$ python -q
>>> import numpy as np
>>> from numpy import linalg as LA
>>> np.set_printoptions(precision=2, suppress=True, linewidth=160, legacy="1.25")
>>> F = np.load("out0.npy")
>>> F
array([[ 9, -9,  6,  6],
       [-9,  9, -6, -6],
       [ 6, -6,  4,  4],
       [ 6, -6,  4,  4]])
>>> np.round(LA.svd(F, compute_uv=False), 2) + 0
array([26.,  0.,  0.,  0.])
>>> print(LA.matrix_rank(F))
1
>>> np.count_nonzero(F)
16
>>> F.mean(axis=0)
array([ 3., -3.,  2.,  2.])
>>> F - F[0]
array([[  0,   0,   0,   0],
       [-18,  18, -12, -12],
       [ -3,   3,  -2,  -2],
       [ -3,   3,  -2,  -2]])
>>> round(LA.norm(F), 2)
26.0
>>> data = np.array([[1.0, 0.8, -0.2],
...     [-1.7, -0.1, 0.3],
...     [0.5, -1.4, 0.0],
...     [-0.3, -0.7, 0.7],
...     [0.4, 0.8, -0.2],
...     [1.3, -0.4, 0.3],
...     [1.5, 1.1, 0.8],
...     [1.6, -0.2, -0.5],
...     [0.0, 1.3, 0.8],
...     [0.7, -0.5, -1.1],
...     [0.3, 0.0, -0.9],
...     [-1.1, -2.0, -0.1],
...     [0.6, -0.5, 0.0],
...     [0.8, -0.2, 0.5],
...     [1.2, -1.8, 0.7],
...     [-2.0, 0.4, -1.0],
...     [1.0, -1.0, -2.2],
...     [1.3, 0.1, -0.7]])
>>> data[2] *= 3
>>> print(data)
[[ 1.   0.8 -0.2]
 [-1.7 -0.1  0.3]
 [ 1.5 -4.2  0. ]
 [-0.3 -0.7  0.7]
 [ 0.4  0.8 -0.2]
 [ 1.3 -0.4  0.3]
 [ 1.5  1.1  0.8]
 [ 1.6 -0.2 -0.5]
 [ 0.   1.3  0.8]
 [ 0.7 -0.5 -1.1]
 [ 0.3  0.  -0.9]
 [-1.1 -2.  -0.1]
 [ 0.6 -0.5  0. ]
 [ 0.8 -0.2  0.5]
 [ 1.2 -1.8  0.7]
 [-2.   0.4 -1. ]
 [ 1.  -1.  -2.2]
 [ 1.3  0.1 -0.7]]
>>> Q, V = LA.qr(data[:, :1])[0], LA.qr(data[:, 1:])[0]
>>> sv = LA.svd(Q.T @ V, compute_uv=False)
>>> np.degrees(np.arccos(sv.clip(0, 1)))
array([76.27])
>>> round(float(LA.norm(Q @ Q.T - V @ V.T, 2)), 2)
1.0
>>> (sv > 0.9).sum()
0
>>> blk = np.stack([data, 3 * data, data[::-1]])
>>> print(LA.matrix_rank(blk.reshape(3, -1)))
2
>>> (blk @ data.T).shape
(3, 18, 18)
>>> cen = data - data.mean(axis=0)
>>> U, sv, Vt = LA.svd(cen, full_matrices=False)
>>> LA.matrix_rank(cen)
3
>>> (np.sign(U[:, 0]) == np.sign(U[0, 0])).astype(int)
array([1, 1, 0, 0, 1, 0, 1, 0, 1, 0, 1, 0, 0, 1, 0, 1, 0, 1])
>>> round((sv ** 2).sum() ** 2 / (sv ** 4).sum(), 2)
2.61
>>> Vt[0] * np.sign(Vt[0, np.abs(Vt[0]).argmax()])
array([-0.32,  0.95,  0.05])
>>> sv ** 2 / (sv ** 2).sum()
array([0.5 , 0.32, 0.18])
>>> np.searchsorted(np.cumsum(sv ** 2) / (sv ** 2).sum(), 0.9) + 1
3
>>> rng = np.random.default_rng(841)
>>> labels = rng.permutation(3)
>>> Y = data[:, labels] * rng.choice([-1, 1], 3)
>>> print(Y)
[[-0.8 -0.2  1. ]
 [ 0.1  0.3 -1.7]
 [ 4.2  0.   1.5]
 [ 0.7  0.7 -0.3]
 [-0.8 -0.2  0.4]
 [ 0.4  0.3  1.3]
 [-1.1  0.8  1.5]
 [ 0.2 -0.5  1.6]
 [-1.3  0.8  0. ]
 [ 0.5 -1.1  0.7]
 [-0.  -0.9  0.3]
 [ 2.  -0.1 -1.1]
 [ 0.5  0.   0.6]
 [ 0.2  0.5  0.8]
 [ 1.8  0.7  1.2]
 [-0.4 -1.  -2. ]
 [ 1.  -2.2  1. ]
 [-0.1 -0.7  1.3]]
>>> U, _, Vt = LA.svd(data.T @ Y)
>>> labels
array([1, 2, 0])
>>> np.round(U @ Vt, 2) + 0
array([[ 0.,  0.,  1.],
       [-1.,  0.,  0.],
       [ 0.,  1.,  0.]])
>>> W0 = np.array([[-1.0, -3.0, 0.0, 0.0],
...     [-3.0, 3.0, -3.0, 0.0],
...     [0.0, -3.0, 0.0, -3.0],
...     [0.0, 0.0, -3.0, -1.0]])
>>> hat = np.triu(np.array([[0, 2, 2, 5], [0, 1, 0, 5], [0, 0, 5, 3], [0, 3, 1, 3]]), 1) + np.eye(4)
>>> Y = hat @ W0 @ LA.inv(hat)
>>> hat @ W0 - W0 @ hat
array([[ -6.,   2., -19.,   9.],
       [  0.,   6.,  -9.,   4.],
       [  0.,   0.,  -9.,  12.],
       [  0.,   0.,   0.,   9.]])
>>> round(LA.det(Y), 2)
99.0
>>> np.trace(Y), np.trace(W0)
(1.0, 1.0)
>>> w, V = LA.eigvalsh(W0)
Traceback (most recent call last):
  File "<python-input-43>", line 1, in <module>
    w, V = LA.eigvalsh(W0)
    ^^^^
ValueError: too many values to unpack (expected 2)
>>> w, V = LA.eigh(W0)
>>> (w > 1e-8).sum(), (w < -1e-8).sum()
(2, 2)
>>> w
array([-4.46, -2.26,  1.6 ,  6.12])
>>> print(LA.eigvalsh(W0 @ W0))
[ 2.57  5.13 19.87 37.44]
>>> round(float(w.sum()), 2), np.trace(W0)
(1.0, 1.0)
>>> np.unique(w.round(6) + 0, return_counts=True)[1]
array([1, 1, 1, 1])
>>> LA.svd(W0, compute_uv=False)
array([6.12, 4.46, 2.26, 1.6 ])
>>> LA.eigvalsh(W0 + 4 * np.eye(4))
array([-0.46,  1.74,  5.6 , 10.12])
